% ipython --no-banner

In [1]: import numpy as np

In [2]: import numpy.linalg as la

In [3]: np.set_printoptions(precision=2, suppress=True, linewidth=140)

In [4]: rd = lambda a: np.round(a, 2) + 0

In [5]: m1 = np.loadtxt("dump.csv", delimiter=",")

In [6]: m1
Out[6]: 
array([[5., 1., 0.],
       [0., 5., 1.],
       [0., 0., 5.]])

In [7]: rng = np.random.default_rng(90)

In [8]: z = rng.permutation(3)

In [9]: z
Out[9]: array([1, 2, 0])

In [10]: M2 = m1[z][:, z]

In [11]: np.diag(M2)
Out[11]: array([5., 5., 5.])

In [12]: np.allclose(M2, m1)
Out[12]: False

In [13]: rd(np.sort(np.abs(la.eigvals(M2))))
Out[13]: array([5., 5., 5.])

In [14]: U, sig, Vh = la.svd(m1, full_matrices=False)

In [15]: rd(np.sqrt((sig ** 2).sum())), rd(la.norm(m1))
Out[15]: (np.float64(8.77), np.float64(8.77))

In [16]: rd(sig / sig[0])
Out[16]: array([1.  , 0.88, 0.75])

In [17]: np.abs(U[:, 0]).round(6).argmax()
Out[17]: np.int64(1)

In [18]: U.shape, sig.shape, Vh.shape
Out[18]: ((3, 3), (3,), (3, 3))

In [19]: rd(U.T @ m1 @ Vh.T)
Out[19]: 
array([[5.73, 0.  , 0.  ],
       [0.  , 5.05, 0.  ],
       [0.  , 0.  , 4.32]])

In [20]: rd(Vh @ Vh.T)
Out[20]: 
array([[1., 0., 0.],
       [0., 1., 0.],
       [0., 0., 1.]])

In [21]: np.prod(np.diag(m1)), rd(la.det(m1))
Out[21]: (np.float64(125.0), np.float64(125.0))

In [22]: la.matrix_rank(m1 - m1[0, 0] * np.eye(3))
Out[22]: np.int64(2)

In [23]: rd(la.matrix_power(m1 - np.diag(np.diag(m1)), 3))
Out[23]: 
array([[0., 0., 0.],
       [0., 0., 0.],
       [0., 0., 0.]])

In [24]: [int(la.matrix_rank(la.matrix_power(m1, p))) for p in range(1, 4)]
Out[24]: [3, 3, 3]

In [25]: rd(np.sort(la.eigvals(m1)))
Out[25]: array([5., 5., 5.])

In [26]: np.einsum("ij,ji->", m1, m1)
Out[26]: np.float64(75.0)

In [27]: rd(la.eigvals(m1).sum().real)
Out[27]: np.float64(15.0)

In [28]: np.einsum("ii->", m1)
Out[28]: np.float64(15.0)

In [29]: rd(la.det(m1.T))
Out[29]: np.float64(125.0)

In [30]: rd(la.det(2 * m1)), rd(la.det(m1))
Out[30]: (np.float64(1000.0), np.float64(125.0))

In [31]: rd(la.eigvals(m1))
Out[31]: array([5., 5., 5.])
